% python3 -q
>>> import numpy as np
>>> np.set_printoptions(precision=2, suppress=True, linewidth=120)
>>> X = np.minimum.outer(np.arange(1, 5), np.arange(1, 5)) * -2
>>> print(X)
[[-2 -2 -2 -2]
 [-2 -4 -4 -4]
 [-2 -4 -6 -6]
 [-2 -4 -6 -8]]
>>> O, r_ = np.linalg.qr(X)
>>> print(np.allclose(r_.T @ r_, X.T @ X))
True
>>> print(O @ r_)
[[-2. -2. -2. -2.]
 [-2. -4. -4. -4.]
 [-2. -4. -6. -6.]
 [-2. -4. -6. -8.]]
>>> print(np.abs(np.diag(r_)))
[4.   1.73 1.63 1.41]
>>> print(abs(r_[0, 0]), round(np.linalg.norm(X[:, 0]), 2))
4.0 4.0
>>> print(np.round(O.T @ O, 2) + 0)
[[1. 0. 0. 0.]
 [0. 1. 0. 0.]
 [0. 0. 1. 0.]
 [0. 0. 0. 1.]]
>>> print(O.shape, r_.shape)
(4, 4) (4, 4)
>>> print(r_)
[[ 4.    7.    9.   10.  ]
 [ 0.    1.73  2.89  3.46]
 [ 0.    0.    1.63  2.45]
 [ 0.    0.    0.   -1.41]]
>>> vec = np.array([-1, -7, -4, 0])
>>> print((r_ * vec).sum(axis=1))
[-89.   -23.67  -6.53   0.  ]
>>> print(r_ * vec)
[[ -4.   -49.   -36.     0.  ]
 [ -0.   -12.12 -11.55   0.  ]
 [ -0.    -0.    -6.53   0.  ]
 [ -0.    -0.    -0.    -0.  ]]
>>> print((r_ @ vec).argmax())
3
>>> print(r_ @ np.eye(4)[3])
[10.    3.46  2.45 -1.41]
>>> print(r_ @ (2 * vec))
[-178.    -47.34  -13.06    0.  ]
>>> vals, vecs = np.linalg.eigh(X)
>>> vec = np.array([4, 4, 4, -2])
>>> print(vecs * np.maximum(vals, 0) @ vecs.T)
[[0. 0. 0. 0.]
 [0. 0. 0. 0.]
 [0. 0. 0. 0.]
 [0. 0. 0. 0.]]
>>> print(np.linalg.eigvalsh(X[1:, 1:]))
[-15.78  -1.57  -0.65]
>>> vals, vecs = np.linalg.eig(X)
>>> print(np.sort(np.linalg.eigvals(X.T)))
[-16.58  -2.    -0.85  -0.57]
>>> print(vals)
[-16.58  -2.    -0.85  -0.57]
>>> E = np.load("sample2.npy")
>>> print(E.round(2) + 0)
[[-0.68  0.57 -0.13]
 [-0.21 -0.45 -0.87]
 [ 0.55  0.   -0.14]
 [ 0.43  0.69 -0.46]]
>>> O, r_ = np.linalg.qr(E)
>>> print(np.abs(np.diag(r_)))
[1. 1. 1.]
>>> print(O.round(2) + 0)
[[-0.68  0.57 -0.13]
 [-0.21 -0.45 -0.87]
 [ 0.55  0.   -0.14]
 [ 0.43  0.69 -0.46]]
>>> print(np.round(O @ r_, 2) + 0)
[[-0.68  0.57 -0.13]
 [-0.21 -0.45 -0.87]
 [ 0.55  0.   -0.14]
 [ 0.43  0.69 -0.46]]
>>> other = np.c_[E[:, :2] @ np.array([[2, 3], [1, 1]]), np.array([2, 2, 1, 2])]
>>> print(other)
[[-0.8  -1.48  2.  ]
 [-0.87 -1.09  2.  ]
 [ 1.1   1.66  1.  ]
 [ 1.54  1.97  2.  ]]
>>> print(np.round(np.linalg.norm(other - E @ np.linalg.lstsq(E, other)[0], axis=0), 2) + 0)
[0.   0.   0.96]
>>> print(np.linalg.norm(np.linalg.qr(E)[0].T @ other, axis=0) ** 2 / ((other ** 2).sum(axis=0) + 1e-12))
[1.   1.   0.93]
>>> blk = np.stack([E, 2 * E, E[::-1]])
>>> print(blk.shape)
(3, 4, 3)
>>> O, vecs = np.linalg.qr(E[:, :1])[0], np.linalg.qr(E[:, 1:])[0]
>>> sv = np.linalg.svd(O.T @ vecs, compute_uv=False)
>>> print(np.degrees(np.arccos(sv.clip(0, 1))))
[90.]
>>> sv = 20 * 0.9 ** np.arange(3)
>>> O, _ = np.linalg.qr(np.array([[1.1, -1.3, -0.2], [0.2, 1.3, 1.2], [0.2, 1.3, 0.8]]))
>>> rng = np.random.default_rng(92)
>>> feats = rng.normal(size=(16, 3)) * sv @ O
>>> print(feats)
[[ 54.38  15.27  -2.58]
 [ 24.3  -13.81  17.9 ]
 [ 15.24  -0.46  -2.4 ]
 [  1.25 -11.87  21.21]
 [ -7.76  21.38 -13.56]
 [ 18.77   5.31   0.95]
 [  2.14   3.87 -13.74]
 [-27.15   7.54  13.25]
 [  7.04  21.19  15.47]
 [-14.59 -48.05  -3.93]
 [ -5.94  -1.15  -2.89]
 [ -7.97  20.29  -4.69]
 [-51.53  60.98 -18.72]
 [-11.4    1.43 -19.63]
 [ 11.34  -4.46  11.61]
 [ -5.11   9.08  -2.72]]
>>> P = feats @ np.linalg.solve(feats.T @ feats, feats.T)
>>> print(round(np.trace(P), 2))
3.0
>>> print(P @ feats[:, 0])
[ 54.38  24.3   15.24   1.25  -7.76  18.77   2.14 -27.15   7.04 -14.59  -5.94  -7.97 -51.53 -11.4   11.34  -5.11]
>>> print(np.linalg.matrix_rank(np.eye(16) - P))
13
>>> vec = np.array([3, -2, 2])
>>> print((feats @ vec).argmax())
1
>>> print(feats @ np.eye(3)[0])
[ 54.38  24.3   15.24   1.25  -7.76  18.77   2.14 -27.15   7.04 -14.59  -5.94  -7.97 -51.53 -11.4   11.34  -5.11]
>>> print(np.linalg.norm(feats @ vec) <= np.linalg.norm(feats, 2) * np.linalg.norm(vec) + 1e-9)
True
>>> other = np.c_[feats[:, :2] @ np.array([[3, 8], [3, 0]]), np.array([0, -2, -3, -3, -4, -2, 2, 4, -2, -5, -5, 4, -1, -1, -1, -1])]
>>> print(other)
[[ 208.94  435.04    0.  ]
 [  31.5   194.44   -2.  ]
 [  44.36  121.95   -3.  ]
 [ -31.86   10.     -3.  ]
 [  40.85  -62.1    -4.  ]
 [  72.25  150.18   -2.  ]
 [  18.04   17.13    2.  ]
 [ -58.82 -217.18    4.  ]
 [  84.7    56.36   -2.  ]
 [-187.92 -116.73   -5.  ]
 [ -21.27  -47.49   -5.  ]
 [  36.97  -63.74    4.  ]
 [  28.33 -412.27   -1.  ]
 [ -29.9   -91.2    -1.  ]
 [  20.62   90.71   -1.  ]
 [  11.89  -40.91   -1.  ]]
>>> print(np.linalg.matrix_rank(np.c_[feats, other]))
4
>>> print(np.linalg.norm(np.linalg.qr(feats)[0].T @ other, axis=0) ** 2 / ((other ** 2).sum(axis=0) + 1e-12))
[1.   1.   0.05]
>>> print(np.round(np.linalg.lstsq(feats, other[:, 0])[0], 2) + 0)
[3. 3. 0.]
>>> vec = np.array([0, 7, -8])
>>> h1 = np.maximum(other @ vec, 0)
>>> print(h1)
[3045.25 1377.05  877.68   93.98    0.   1067.27  103.89    0.    410.49    0.      0.      0.      0.      0.
  642.95    0.  ]
>>> print(np.flatnonzero(h1 > 1e-9))
[ 0  1  2  3  5  6  8 14]
>>> print(other * (h1 > 1e-9)[:, None])
[[208.94 435.04   0.  ]
 [ 31.5  194.44  -2.  ]
 [ 44.36 121.95  -3.  ]
 [-31.86  10.    -3.  ]
 [  0.    -0.    -0.  ]
 [ 72.25 150.18  -2.  ]
 [ 18.04  17.13   2.  ]
 [ -0.    -0.     0.  ]
 [ 84.7   56.36  -2.  ]
 [ -0.    -0.    -0.  ]
 [ -0.    -0.    -0.  ]
 [  0.    -0.     0.  ]
 [  0.    -0.    -0.  ]
 [ -0.    -0.    -0.  ]
 [ 20.62  90.71  -1.  ]
 [  0.    -0.    -0.  ]]
>>> cen = feats - feats.mean(axis=0)
>>> U, sv, Vt = np.linalg.svd(cen, full_matrices=False)
>>> print(sv)
[104.47  74.58  43.62]
>>> print(np.linalg.matrix_rank(cen))
3
>>> print(round(float((sv ** 2).sum() ** 2 / (sv ** 4).sum()), 2))
2.2
>>> print(Vt[0] * np.sign(Vt[0, np.abs(Vt[0]).argmax()]))
[ 0.72 -0.64  0.26]
>>> print((np.sign(U[:, 0]) == np.sign(U[0, 0])).astype(int))
[1 1 1 1 0 1 0 0 0 1 0 0 0 0 1 0]
>>> print(np.searchsorted(np.cumsum(sv ** 2) / (sv ** 2).sum(), 0.9) + 1)
3
>>> J = np.loadtxt("a.csv", delimiter=",")
>>> print(J)
[[ 0.  0.  0.]
 [ 1.  7.  8.]
 [ 1.  3.  4.]
 [ 0.  0.  0.]
 [ 6. 12. 10.]
 [ 5.  5.  2.]
 [ 1.  3.  4.]
 [ 1.  7.  8.]
 [ 0.  0.  0.]
 [ 0.  0.  0.]
 [ 0.  0.  0.]
 [ 1.  3.  4.]
 [ 1.  3.  4.]
 [ 1.  7.  8.]
 [ 1.  3.  4.]
 [ 0.  4.  4.]
 [ 1.  7.  8.]
 [ 0.  4.  4.]
 [ 5.  9.  6.]
 [ 1.  3.  4.]
 [ 1.  3.  4.]
 [ 0.  0.  0.]
 [ 0.  4.  4.]]
>>> O, r_ = np.linalg.qr(J)
>>> print(round(float(abs(r_[0, 0])), 2), np.round(np.linalg.norm(J[:, 0]), 2))
9.85 9.85
>>> print(np.round(O.T @ O, 2) + 0)
[[1. 0. 0.]
 [0. 1. 0.]
 [0. 0. 1.]]
>>> print(np.abs(np.diag(r_)))
[ 9.85 13.45  3.52]
>>> print(r_)
[[ -9.85 -19.39 -16.25]
 [  0.   -13.45 -16.72]
 [  0.     0.    -3.52]]
>>> print(np.allclose(r_.T @ r_, J.T @ J))
True
>>> cen = J - J.mean(axis=0)
>>> vecs = np.linalg.svd(cen)[2][:1]
>>> other = cen - cen @ vecs.T @ vecs
>>> print(np.linalg.norm(other, axis=1).round(6).argmax())
5
>>> print(other.std(axis=0))
[1.24 0.38 0.81]
>>> print((cen @ vecs.T).std(axis=0))
[4.39]
>>> K = np.loadtxt("w.csv", delimiter=",")
>>> print(K)
[[  2.78   2.25   3.19]
 [  1.96  -4.17  -7.86]
 [ -3.56   1.3    6.83]
 [ -2.94   4.03   7.46]
 [  2.18   9.69  10.52]
 [ -6.87 -13.03  -6.04]
 [ -3.7   11.9    8.6 ]
 [ -6.72  -3.48  -6.58]
 [ -1.55  -6.22   1.29]
 [ -5.02   0.63   6.9 ]
 [-10.18 -12.26  -4.74]
 [ -1.27  -9.28  -1.85]
 [ -0.95   1.36  -4.44]
 [  0.92   5.95   0.  ]
 [ -6.68  -2.29  -1.62]
 [ -4.24 -15.9   -6.51]
 [  5.54   5.21   7.36]
 [ -2.47 -13.19 -16.26]
 [ -0.63  -7.54   0.39]
 [  2.9    6.    -4.81]
 [  2.45  -3.    -5.44]
 [  3.33   3.55   1.18]
 [ -4.48 -10.08  -4.04]
 [ -5.91  -6.07   3.95]
 [ -5.97   1.06   2.54]
 [ -0.84  -9.09  -9.55]]
>>> cen = K - K.mean(axis=0)
>>> U, sv, Vt = np.linalg.svd(cen, full_matrices=False)
>>> print(np.abs(U[:, 0]).argmax())
17
>>> print(sv ** 2 / (sv ** 2).sum())
[0.76 0.17 0.07]
>>> print(np.round(cen.mean(axis=0), 2) + 0)
[0. 0. 0.]
>>> print((np.sign(U[:, 0]) == np.sign(U[0, 0])).astype(int))
[1 0 1 1 1 0 1 0 0 1 0 0 1 1 0 0 1 0 0 1 0 1 0 0 1 0]
>>> print(sv)
[46.64 22.35 14.06]
>>> C = K[[10, 18]].astype(float)
>>> for _ in range(5):
...     idx = np.linalg.norm(K[:, None] - C, axis=-1).argmin(axis=1)
...     C = np.array([K[idx == j].mean(axis=0) for j in range(2)])
... 
>>> print(idx)
[1 0 1 1 1 0 1 0 0 1 0 0 1 1 1 0 1 0 0 1 0 1 0 1 1 0]
>>> print(C)
[[-2.9  -8.94 -5.6 ]
 [-1.22  3.18  3.4 ]]
>>> theta = np.radians(60)
>>> r_ = np.eye(3)
>>> r_[2, 2] = r_[0, 0] = np.cos(theta)
>>> r_[2, 0], r_[0, 2] = -np.sin(theta), np.sin(theta)
>>> print(r_)
[[ 0.5   0.    0.87]
 [ 0.    1.    0.  ]
 [-0.87  0.    0.5 ]]
>>> other = C @ r_.T
>>> print(round(float(np.linalg.det(r_)), 2), np.trace(r_))
1.0 2.0
>>> print(np.abs(other - C).max(axis=0))
[3.56 0.   5.31]
>>> F = np.array([[0.33, 0.5, 0.17], [0.25, 0.25, 0.5], [0.0, 0.33, 0.67]])
>>> vec = np.array([-3, -3, 3])
>>> rhs = F @ vec
>>> print(rhs)
[-1.98  0.    1.02]
>>> print(np.round(np.linalg.solve(F, F[:, 1]), 2) + 0)
[0. 1. 0.]
>>> print(np.linalg.solve(F, rhs + F[:, 0]))
[-2. -3.  3.]
>>> print(np.linalg.solve(F, -2 * rhs))
[ 6.  6. -6.]
>>> U, sv, Vt = np.linalg.svd(F, full_matrices=False)
>>> print(sv)
[1.06 0.43 0.15]
>>> print(np.round(np.sqrt((sv ** 2).sum()), 2), np.round(np.linalg.norm(F), 2))
1.15 1.15
>>> print(sv / sv[0])
[1.   0.4  0.14]
>>> print(np.round(U.T @ U, 2) + 0)
[[1. 0. 0.]
 [0. 1. 0.]
 [0. 0. 1.]]
>>> print(np.allclose(U * sv @ Vt, F))
True
>>> print(np.round(U.T @ F @ Vt.T, 2) + 0)
[[1.06 0.   0.  ]
 [0.   0.43 0.  ]
 [0.   0.   0.15]]
>>> other = np.array([[-2], [1]])
>>> m1 = np.block([[np.zeros((2, 2)), other], [other.T, np.zeros((1, 1))]])
>>> print(m1)
[[ 0.  0. -2.]
 [ 0.  0.  1.]
 [-2.  1.  0.]]
>>> W1 = np.array([[1, 2, 0, 0], [1, 0, 0, 0], [1, 2, -2, 1]])
>>> b = np.array([9, 5, 9, 5])
>>> H = np.maximum(m1 @ W1 + b, 0)
>>> print(H)
[[ 7.  1. 13.  3.]
 [10.  7.  7.  6.]
 [ 8.  1.  9.  5.]]
>>> C = np.array([[-5, 1, 3], [-3, 3, 0], [-2, 1, 2], [-5, 5, 4]])
>>> print((H @ C).round(6).argmax(axis=1))
[2 1 2]
